$ python3 -q
>>> import numpy as np
>>> np.set_printoptions(suppress=True, linewidth=100)
>>> tidy = lambda a: np.round(a, 3) + 0
>>> J = np.load("data.npy")
>>> J
array([[2, 2, 2],
       [2, 4, 4],
       [2, 4, 6]])
>>> f = np.array([2, 2, 2])
>>> np.convolve(J[1], f)
array([ 4, 12, 20, 16,  8])
>>> np.cross(J[1, :3], J[0, :3])
array([ 0,  4, -4])
>>> np.polyval(f, J[1])
array([14, 42, 42])
>>> w, V = np.linalg.eig(J)
>>> tidy(np.sort(np.linalg.eigvals(np.linalg.inv(J))))
array([0.099, 0.777, 1.623])
>>> tidy(J @ V[:, 0] - w[0] * V[:, 0])
array([0., 0., 0.])
>>> x = np.ones(3)
>>> for _ in range(5):
...     x = J @ x
...     x /= np.linalg.norm(x)
...     print(round(x @ J @ x, 3))
... 
10.086
10.098
10.098
10.098
10.098
>>> tidy(x)
array([0.328, 0.591, 0.737])
>>> w, V = np.linalg.eigh(J)
>>> np.unique(w.round(6) + 0, return_counts=True)[1]
array([1, 1, 1])
>>> tidy(w)
array([ 0.616,  1.286, 10.098])
>>> tidy(np.linalg.eigvalsh(J + -3 * np.eye(3)))
array([-2.384, -1.714,  7.098])
>>> tidy(V.T @ J @ V)
array([[ 0.616,  0.   ,  0.   ],
       [ 0.   ,  1.286,  0.   ],
       [ 0.   ,  0.   , 10.098]])
>>> tidy(np.linalg.eigvalsh(J @ J))
array([  0.379,   1.654, 101.966])
>>> (w > 1e-8).sum(), (w < -1e-8).sum()
(np.int64(3), np.int64(0))
>>> np.abs(V[:, -1]).round(6).argmax()
np.int64(2)
>>> np.allclose(J, J.T)
True
>>> (J - J.T) / 2
array([[0., 0., 0.],
       [0., 0., 0.],
       [0., 0., 0.]])
>>> (J + J.T) / 2
array([[2., 2., 2.],
       [2., 4., 4.],
       [2., 4., 6.]])
>>> J @ J
array([[12, 20, 24],
       [20, 36, 44],
       [24, 44, 56]])
>>> tidy(np.linalg.det(J))
np.float64(8.0)
